$ python3 -q
>>> import numpy as np
>>> np.set_printoptions(suppress=True, linewidth=160)
>>> F = np.loadtxt("block2.csv", delimiter=",")
>>> print(F)
[[-2.4   0.6   0.9   0.5  -0.7  -0.4  -1.4   0.2  -0.8  -0.9 ]
 [-1.    0.7  -0.2  -1.5  -1.6  -1.3   0.9  -1.   -1.1   0.4 ]
 [-0.5   1.1   0.7   0.8   0.2  -0.5   0.3  -1.6   0.1   0.2 ]
 [-1.3   0.   -0.3  -0.7   1.    0.7  -1.   -0.4  -1.5  -0.7 ]
 [-0.6  -0.6   0.9   1.5   0.2   0.6   0.1   0.8   0.4   0.1 ]
 [-1.3  -0.3   0.5   0.2  -0.5  -0.2   0.4   0.2  -0.4  -1.2 ]
 [-1.2  -0.3  -1.    2.1   0.5   1.4   0.    0.8  -1.7  -1.1 ]
 [-0.5   0.9   0.3  -0.2  -1.    0.3  -1.2  -0.6  -1.   -0.2 ]
 [-1.23 -0.65 -0.74  2.02  0.7   1.1   0.51  0.49 -1.95 -0.79]
 [-0.1   0.2   0.5  -0.1  -1.4   0.9   0.5   0.6   0.9  -1.5 ]
 [ 0.6   0.   -1.4   1.1  -0.1  -0.1   0.3   0.8  -0.8  -0.7 ]]
>>> P = F @ np.linalg.solve(F.T @ F, F.T)
>>> print(np.round(np.diag(P), 2))
[0.92 0.99 1.   0.97 0.87 0.89 0.82 0.98 0.61 0.97 0.98]
>>> print(np.round(np.linalg.eigvalsh(P), 2) + 0)
[0. 1. 1. 1. 1. 1. 1. 1. 1. 1. 1.]
>>> x = np.array([2, 2, -2, 1, -1, -1, -2, -1, -2, 2])
>>> target = F @ x
>>> b, lr = np.zeros(10), 1 / np.linalg.norm(F, 2) ** 2
>>> for i in range(300):
...     b -= lr * F.T @ (F @ b - target)
...     if i % 50 == 0: print(i, round(np.linalg.norm(F @ b - target), 2))
... 
0 9.92
50 0.14
100 0.04
150 0.03
200 0.02
250 0.02
>>> print(round(np.linalg.cond(F), 2))
53.24
>>> B = F / np.sqrt((F ** 2).mean(axis=1, keepdims=True))
>>> print(np.linalg.matrix_rank(F - F.mean(axis=1, keepdims=True)))
9
>>> print(B[2].round(2))
[-0.67  1.47  0.94  1.07  0.27 -0.67  0.4  -2.14  0.13  0.27]
>>> def softmax(z):
...     e = np.exp(z - z.max(axis=-1, keepdims=True))
...     return e / e.sum(axis=-1, keepdims=True)
... 
>>> print(np.round(softmax(F).sum(axis=1), 2))
[1. 1. 1. 1. 1. 1. 1. 1. 1. 1. 1.]
>>> print(np.round(softmax(10 * F[2]), 2) + 0)
[0.   0.94 0.02 0.05 0.   0.   0.   0.   0.   0.  ]
>>> print(np.round(softmax(F[2]), 2))
[0.04 0.22 0.15 0.16 0.09 0.04 0.1  0.01 0.08 0.09]
>>> scores = F @ F.T / np.sqrt(10)
>>> print(np.round(softmax(scores)[2] @ F, 2))
[-0.88  0.51  0.3   0.43 -0.25 -0.13 -0.02 -0.54 -0.52 -0.28]
>>> print(softmax(scores).round(6).argmax(axis=1))
[0 1 2 3 4 0 6 7 8 9 6]
>>> print(F.reshape(-1, 2))
[[-2.4   0.6 ]
 [ 0.9   0.5 ]
 [-0.7  -0.4 ]
 [-1.4   0.2 ]
 [-0.8  -0.9 ]
 [-1.    0.7 ]
 [-0.2  -1.5 ]
 [-1.6  -1.3 ]
 [ 0.9  -1.  ]
 [-1.1   0.4 ]
 [-0.5   1.1 ]
 [ 0.7   0.8 ]
 [ 0.2  -0.5 ]
 [ 0.3  -1.6 ]
 [ 0.1   0.2 ]
 [-1.3   0.  ]
 [-0.3  -0.7 ]
 [ 1.    0.7 ]
 [-1.   -0.4 ]
 [-1.5  -0.7 ]
 [-0.6  -0.6 ]
 [ 0.9   1.5 ]
 [ 0.2   0.6 ]
 [ 0.1   0.8 ]
 [ 0.4   0.1 ]
 [-1.3  -0.3 ]
 [ 0.5   0.2 ]
 [-0.5  -0.2 ]
 [ 0.4   0.2 ]
 [-0.4  -1.2 ]
 [-1.2  -0.3 ]
 [-1.    2.1 ]
 [ 0.5   1.4 ]
 [ 0.    0.8 ]
 [-1.7  -1.1 ]
 [-0.5   0.9 ]
 [ 0.3  -0.2 ]
 [-1.    0.3 ]
 [-1.2  -0.6 ]
 [-1.   -0.2 ]
 [-1.23 -0.65]
 [-0.74  2.02]
 [ 0.7   1.1 ]
 [ 0.51  0.49]
 [-1.95 -0.79]
 [-0.1   0.2 ]
 [ 0.5  -0.1 ]
 [-1.4   0.9 ]
 [ 0.5   0.6 ]
 [ 0.9  -1.5 ]
 [ 0.6   0.  ]
 [-1.4   1.1 ]
 [-0.1  -0.1 ]
 [ 0.3   0.8 ]
 [-0.8  -0.7 ]]
>>> t3 = F.reshape(11, 2, -1)
>>> print(t3[:, 0])
[[-2.4   0.6   0.9   0.5  -0.7 ]
 [-1.    0.7  -0.2  -1.5  -1.6 ]
 [-0.5   1.1   0.7   0.8   0.2 ]
 [-1.3   0.   -0.3  -0.7   1.  ]
 [-0.6  -0.6   0.9   1.5   0.2 ]
 [-1.3  -0.3   0.5   0.2  -0.5 ]
 [-1.2  -0.3  -1.    2.1   0.5 ]
 [-0.5   0.9   0.3  -0.2  -1.  ]
 [-1.23 -0.65 -0.74  2.02  0.7 ]
 [-0.1   0.2   0.5  -0.1  -1.4 ]
 [ 0.6   0.   -1.4   1.1  -0.1 ]]
>>> print(t3.transpose(1, 0, 2))
[[[-2.4   0.6   0.9   0.5  -0.7 ]
  [-1.    0.7  -0.2  -1.5  -1.6 ]
  [-0.5   1.1   0.7   0.8   0.2 ]
  [-1.3   0.   -0.3  -0.7   1.  ]
  [-0.6  -0.6   0.9   1.5   0.2 ]
  [-1.3  -0.3   0.5   0.2  -0.5 ]
  [-1.2  -0.3  -1.    2.1   0.5 ]
  [-0.5   0.9   0.3  -0.2  -1.  ]
  [-1.23 -0.65 -0.74  2.02  0.7 ]
  [-0.1   0.2   0.5  -0.1  -1.4 ]
  [ 0.6   0.   -1.4   1.1  -0.1 ]]

 [[-0.4  -1.4   0.2  -0.8  -0.9 ]
  [-1.3   0.9  -1.   -1.1   0.4 ]
  [-0.5   0.3  -1.6   0.1   0.2 ]
  [ 0.7  -1.   -0.4  -1.5  -0.7 ]
  [ 0.6   0.1   0.8   0.4   0.1 ]
  [-0.2   0.4   0.2  -0.4  -1.2 ]
  [ 1.4   0.    0.8  -1.7  -1.1 ]
  [ 0.3  -1.2  -0.6  -1.   -0.2 ]
  [ 1.1   0.51  0.49 -1.95 -0.79]
  [ 0.9   0.5   0.6   0.9  -1.5 ]
  [-0.1   0.3   0.8  -0.8  -0.7 ]]]
>>> J = np.loadtxt("layer6.csv", delimiter=",")
>>> print(J)
[[-2.  1.  0.  0.]
 [-1.  0.  0.  0.]
 [ 0.  0. -2.  1.]
 [ 0.  0. -1.  0.]]
>>> B = np.array([[1, 2], [2, 0], [2, 0], [2, 2]])
>>> print(np.einsum("ij->j", J))
[-3.  1. -3.  1.]
>>> print(np.linalg.matrix_rank(np.vstack([J, B.T])))
4
>>> print(np.vstack([J, B.T]).shape)
(6, 4)
>>> print(np.einsum("ij,ij->i", J, J))
[5. 1. 5. 1.]
>>> print(B.T @ J.T)
[[ 0. -1. -2. -2.]
 [-4. -2.  2.  0.]]
>>> print(J @ B)
[[ 0. -4.]
 [-1. -2.]
 [-2.  2.]
 [-2.  0.]]
>>> print(np.linalg.matrix_rank(J @ B))
2
>>> print(np.flatnonzero(np.linalg.matrix_power((J != 0) + (J.T != 0) + np.eye(4), 4)[0]))
[0 1]
>>> print((np.linalg.matrix_power((J != 0) + (J.T != 0) + np.eye(4), 4) > 0).astype(int))
[[1 1 0 0]
 [1 1 0 0]
 [0 0 1 1]
 [0 0 1 1]]
>>> print(round(np.linalg.det(J), 2))
1.0
>>> print(np.round(np.sort(np.linalg.eigvals(J).real), 2))
[-1. -1. -1. -1.]
>>> ev, vecs = np.linalg.eig(J)
>>> print(ev)
[-1. -1. -1. -1.]
>>> print(np.prod(ev))
1.0
>>> B = np.array([[1, 1, 2, 0, 1],
...     [3, 0, 3, 2, 1],
...     [1, 2, 3, 1, 3],
...     [1, 3, 1, 2, 2],
...     [2, 0, 2, 0, 1]])
>>> C = np.array([[-1, 0, 2], [3, 0, -3], [-2, -1, -2]])
>>> arr = np.block([[B, np.zeros((5, 3))], [np.zeros((3, 5)), C]])
>>> print(arr)
[[ 1.  1.  2.  0.  1.  0.  0.  0.]
 [ 3.  0.  3.  2.  1.  0.  0.  0.]
 [ 1.  2.  3.  1.  3.  0.  0.  0.]
 [ 1.  3.  1.  2.  2.  0.  0.  0.]
 [ 2.  0.  2.  0.  1.  0.  0.  0.]
 [ 0.  0.  0.  0.  0. -1.  0.  2.]
 [ 0.  0.  0.  0.  0.  3.  0. -3.]
 [ 0.  0.  0.  0.  0. -2. -1. -2.]]
>>> r0 = np.array([1, 0, 2, 1, 2, 3, 0, 0])
>>> B = arr + np.outer(r0, np.eye(8)[5])
>>> print(np.round(np.linalg.det(B) / np.linalg.det(arr), 2), np.round(1 + np.linalg.solve(arr, r0)[5], 2))
4.0 4.0
>>> print(np.linalg.matrix_rank(np.linalg.inv(B) - np.linalg.inv(arr), tol=1e-8))
1
